$ python -q
>>> import numpy as np
>>> import numpy.linalg as la
>>> np.set_printoptions(precision=1, suppress=True, linewidth=140)
>>> feats = np.load("out6.npy")
>>> print(feats)
[[ 0 -2  0]
 [ 0  0  0]
 [ 0  0  0]
 [ 0  0 -3]]
>>> # rows 1 and 2 are equal
>>> left, sigma, Vh = la.svd(feats)
>>> vecs = Vh[:(sigma > 1e-8).sum()]
>>> rng = np.random.default_rng(87673)
>>> x = feats[2] + -1 * feats[3] + rng.integers(2) * np.eye(3)[1]
>>> x
array([0., 0., 3.])
>>> np.allclose(vecs.T @ vecs @ x, x)
True
>>> print(vecs.T @ vecs)
[[0. 0. 0.]
 [0. 1. 0.]
 [0. 0. 1.]]
>>> np.diag(vecs.T @ vecs)
array([0., 1., 1.])
>>> np.round(la.norm(x - vecs.T @ vecs @ x), 1)
np.float64(0.0)
>>> r = la.matrix_rank(feats)
>>> r
np.int64(2)
>>> N = la.svd(feats)[2][r:].T
>>> [int(la.matrix_rank(feats[:, :j + 1])) for j in range(3)]
[0, 1, 2]
>>> N[:, 0] / N[np.abs(N[:, 0]).round(6).argmax(), 0]
array([1., 0., 0.])
>>> N.shape
(3, 1)
>>> print(np.allclose(feats @ N, 0))
True
>>> la.matrix_rank(feats.T @ feats), la.matrix_rank(feats @ feats.T)
(np.int64(2), np.int64(2))
>>> feats @ N
array([[0.],
       [0.],
       [0.],
       [0.]])
>>> def softmax(z):
...     e = np.exp(z - z.max(axis=-1, keepdims=True))
...     return e / e.sum(axis=-1, keepdims=True)
... 
>>> softmax(feats[1] + 4)
array([0.3, 0.3, 0.3])
>>> S = feats @ feats.T / np.sqrt(3)
>>> print(np.round(softmax(S + np.triu(np.full(S.shape, -np.inf), 1)), 1) + 0)
[[1.  0.  0.  0. ]
 [0.5 0.5 0.  0. ]
 [0.3 0.3 0.3 0. ]
 [0.  0.  0.  1. ]]
>>> softmax(S)[1] @ feats
array([ 0. , -0.5, -0.8])
>>> np.unravel_index(np.abs(feats).argmax(), feats.shape)
(np.int64(3), np.int64(2))
>>> la.svd(feats, compute_uv=False)
array([3., 2., 0.])
>>> np.diff(feats, axis=0)
array([[ 0,  2,  0],
       [ 0,  0,  0],
       [ 0,  0, -3]])
>>> la.matrix_rank(feats)
np.int64(2)
>>> print(feats.sum(axis=1))
[-2  0  0 -3]
>>> J = np.array([[2.0, 1.0, 0.0, 0.0, 0.0, 0.0, 0.0, 0.0],
...     [0.0, 2.0, 1.0, 0.0, 0.0, 0.0, 0.0, 0.0],
...     [0.0, 0.0, 2.0, 1.0, 0.0, 0.0, 0.0, 0.0],
...     [0.0, 0.0, 0.0, 2.0, 1.0, 0.0, 0.0, 0.0],
...     [0.0, 0.0, 0.0, 0.0, 2.0, 1.0, 0.0, 0.0],
...     [0.0, 0.0, 0.0, 0.0, 0.0, 2.0, 1.0, 0.0],
...     [0.0, 0.0, 0.0, 0.0, 0.0, 0.0, 2.0, 1.0],
...     [0.0, 0.0, 0.0, 0.0, 0.0, 0.0, 0.0, 2.0]])
>>> # triangular: eigenvalues sit on the diagonal
>>> labels = rng.permutation(8)
>>> labels
array([5, 3, 6, 0, 1, 4, 7, 2])
>>> A2 = J[labels][:, labels]
>>> np.allclose(A2, J)
False
>>> np.sort(np.abs(la.eigvals(A2)))
array([2., 2., 2., 2., 2., 2., 2., 2.])
>>> np.diag(A2)
array([2., 2., 2., 2., 2., 2., 2., 2.])
